% ipython --no-banner

In [1]: import numpy as np

In [2]: np.set_printoptions(suppress=True, linewidth=120)

In [3]: J = np.loadtxt("mat.csv", delimiter=",")

In [4]: J
Out[4]: 
array([[0., 1., 0., 0.],
       [0., 0., 1., 0.],
       [1., 0., 0., 0.],
       [0., 0., 0., 1.]])

In [5]: print(round(np.linalg.det(J), 3))
1.0

In [6]: np.flatnonzero(np.linalg.matrix_power((J != 0) + (J.T != 0) + np.eye(4), 4)[3])
Out[6]: array([3])

In [7]: O, R = np.linalg.qr(J)

In [8]: np.allclose(R.T @ R, J.T @ J)
Out[8]: True

In [9]: R
Out[9]: 
array([[-1.,  0.,  0.,  0.],
       [ 0., -1.,  0.,  0.],
       [ 0.,  0.,  1.,  0.],
       [ 0.,  0.,  0.,  1.]])

In [10]: print(O)
[[ 0. -1.  0.  0.]
 [-0.  0.  1.  0.]
 [-1.  0.  0.  0.]
 [-0. -0. -0.  1.]]

In [11]: np.abs(np.diag(R))
Out[11]: array([1., 1., 1., 1.])

In [12]: O @ R
Out[12]: 
array([[0., 1., 0., 0.],
       [0., 0., 1., 0.],
       [1., 0., 0., 0.],
       [0., 0., 0., 1.]])

In [13]: print(np.trace(O @ O.T))
4.0

In [14]: t = np.radians(30)

In [15]: R = np.eye(4)

In [16]: R[0, 0] = R[3, 3] = np.cos(t)

In [17]: R[0, 3], R[3, 0] = -np.sin(t), np.sin(t)

In [18]: R.round(3)
Out[18]: 
array([[ 0.866,  0.   ,  0.   , -0.5  ],
       [ 0.   ,  1.   ,  0.   ,  0.   ],
       [ 0.   ,  0.   ,  1.   ,  0.   ],
       [ 0.5  ,  0.   ,  0.   ,  0.866]])

In [19]: other = O @ R.T

In [20]: np.allclose(O @ O.T, other @ other.T)
Out[20]: True

In [21]: np.round(np.linalg.det(R), 3), round(float(np.trace(R)), 3)
Out[21]: (np.float64(1.0), 3.732)

In [22]: x = np.array([2, -1, 0, -2])

In [23]: rhs = J @ x

In [24]: coef, lr = np.zeros(4), 1 / np.linalg.norm(J, 2) ** 2

In [25]: for i in range(30):
    ...:     coef -= lr * J.T @ (J @ coef - rhs)
    ...:     if i % 10 == 0: print(i, round(np.linalg.norm(J @ coef - rhs), 3))
    ...: 
0 0.0
10 0.0
20 0.0

In [26]: round(float(np.linalg.cond(J)), 3)
Out[26]: 1.0

In [27]: F = np.load("block6.npy")

In [28]: print(F)
[[1.    0.9   0.81  0.729]
 [0.9   1.    0.9   0.81 ]
 [0.81  0.9   1.    0.9  ]
 [0.729 0.81  0.9   1.   ]]

In [29]: # symmetric

In [30]: O, R = np.linalg.qr(F)

In [31]: R.round(3)
Out[31]: 
array([[-1.731, -1.802, -1.782, -1.684],
       [ 0.   , -0.172, -0.269, -0.299],
       [ 0.   ,  0.   , -0.163, -0.227],
       [ 0.   ,  0.   ,  0.   ,  0.141]])

In [32]: np.trace(O @ O.T)
Out[32]: np.float64(4.0)

In [33]: np.allclose(R.T @ R, F.T @ F)
Out[33]: True

In [34]: O.shape, R.shape
Out[34]: ((4, 4), (4, 4))

In [35]: np.round(O.T @ O, 3) + 0
Out[35]: 
array([[1., 0., 0., 0.],
       [0., 1., 0., 0.],
       [0., 0., 1., 0.],
       [0., 0., 0., 1.]])

In [36]: np.round(R - R[0], 3)
Out[36]: 
array([[0.   , 0.   , 0.   , 0.   ],
       [1.731, 1.629, 1.514, 1.386],
       [1.731, 1.802, 1.62 , 1.457],
       [1.731, 1.802, 1.782, 1.825]])

In [37]: np.unravel_index(np.abs(R).argmax(), R.shape)
Out[37]: (np.int64(0), np.int64(1))

In [38]: np.round(R.sum(axis=1), 3)
Out[38]: array([-7.   , -0.74 , -0.39 ,  0.141])

In [39]: print(np.round(np.linalg.svd(R, compute_uv=False), 3))
[3.527 0.31  0.102 0.061]

In [40]: np.linalg.matrix_rank(R)
Out[40]: np.int64(4)

In [41]: np.allclose(F @ F.T, F.T @ F)
Out[41]: True

In [42]: [round(float(x), 3) for x in np.linalg.svd(F, compute_uv=False)[:3]]
Out[42]: [3.527, 0.31, 0.102]

In [43]: data = np.load("out17.npy")

In [44]: data
Out[44]: 
array([[ 0, -1,  2,  2, -1],
       [ 3,  1,  2,  2, -3],
       [ 0,  2,  2,  1,  2],
       [-2,  1, -2,  0,  2],
       [ 3, -3,  1,  1,  2]])

In [45]: other = np.linalg.inv(data)

In [46]: round(np.linalg.det(data) * np.linalg.det(other), 3)
Out[46]: np.float64(1.0)

In [47]: (np.abs(other) > 1e-9).astype(int)
Out[47]: 
array([[1, 1, 0, 0, 1],
       [1, 1, 1, 1, 1],
       [1, 1, 1, 1, 1],
       [1, 1, 1, 1, 1],
       [1, 1, 1, 1, 1]])

In [48]: print(round(float(np.linalg.cond(data)), 3))
4.853

In [49]: print(np.round(np.linalg.slogdet(data)[0], 3))
1.0

In [50]: print(np.round(np.linalg.det(data) * other, 3) + 0)
[[ -91.   65.    0.    0.   52.]
 [ -62.   52.   54.   27.  -34.]
 [  37.  -65.   81. -135.  -25.]
 [  96.   78.  -27.  162.   30.]
 [ -23.  -26.   54.   27.   44.]]

In [51]: np.allclose(other, data.T)
Out[51]: False
